>>> import numpy as np
>>> np.set_printoptions(precision=1, suppress=True, linewidth=100)
>>> def rd(a):
...     return np.round(a, 1) + 0
... 
>>> A2 = np.array([[-1, 2], [2, -2]])
>>> Z = np.array([[6, -5, -7], [-2, -7, -8], [-6, -9, 2]])
>>> W0 = np.kron(A2, Z)
>>> W0
array([[ -6,   5,   7,  12, -10, -14],
       [  2,   7,   8,  -4, -14, -16],
       [  6,   9,  -2, -12, -18,   4],
       [ 12, -10, -14, -12,  10,  14],
       [ -4, -14, -16,   4,  14,  16],
       [-12, -18,   4,  12,  18,  -4]])
>>> w1 = np.array([[2, 2, 1, 3, 2, 2],
...     [1, 1, 0, 0, 2, 0],
...     [0, 3, 2, 0, 0, 1],
...     [3, 3, 2, 0, 2, 0],
...     [0, 3, 2, 2, 1, 1],
...     [3, 3, 1, 1, 3, 1]])
>>> coef = np.array([2, 2, 1, 0, 1, 2])
>>> act = np.maximum(W0 @ w1 + coef, 0)
>>> act
array([[ 0,  0,  0,  0,  0,  0],
       [ 0,  0,  0,  0,  0,  0],
       [ 0,  0,  0,  0,  1,  0],
       [22, 10,  0, 70, 33, 36],
       [40, 34, 17, 32, 35,  8],
       [ 0, 50, 53,  0,  0,  0]])
>>> (act > 0).astype(int)
array([[0, 0, 0, 0, 0, 0],
       [0, 0, 0, 0, 0, 0],
       [0, 0, 0, 0, 1, 0],
       [1, 1, 0, 1, 1, 1],
       [1, 1, 1, 1, 1, 1],
       [0, 1, 1, 0, 0, 0]])
>>> Z = np.array([[0, -1, -3],
...     [-1, -2, -3],
...     [-1, 0, -2],
...     [1, 0, 2],
...     [-1, -3, 1],
...     [-3, 0, 1]])
>>> w1 @ Z
array([[ -8, -12,  -4],
       [ -3,  -9,  -4],
       [ -8,  -6, -12],
       [ -7, -15, -20],
       [ -7,  -9,  -7],
       [ -9, -18, -14]])
>>> act @ Z
array([[   0,    0,    0],
       [   0,    0,    0],
       [  -1,   -3,    1],
       [ -81, -141,  113],
       [ -78, -213, -149],
       [-103, -100, -256]])
>>> (act @ Z).round(6).argmax(axis=1)
array([0, 0, 2, 2, 0, 1])
>>> np.abs(act).max()
np.int64(70)
>>> np.diff(act, axis=0)
array([[  0,   0,   0,   0,   0,   0],
       [  0,   0,   0,   0,   1,   0],
       [ 22,  10,   0,  70,  32,  36],
       [ 18,  24,  17, -38,   2, -28],
       [-40,  16,  36, -32, -35,  -8]])
>>> act.sum(axis=1)
array([  0,   0,   1, 171, 166, 103])
>>> rd(np.linalg.svd(act, compute_uv=False))
array([110.8,  73.9,  28.5,   0.8,   0. ,   0. ])
>>> act.sum(axis=0)
array([ 62,  94,  70, 102,  69,  44])
>>> np.unravel_index(np.abs(act).argmax(), act.shape)
(np.int64(3), np.int64(3))
>>> np.linalg.matrix_rank(act)
np.int64(4)
>>> rd(np.linalg.norm(act))
np.float64(136.2)
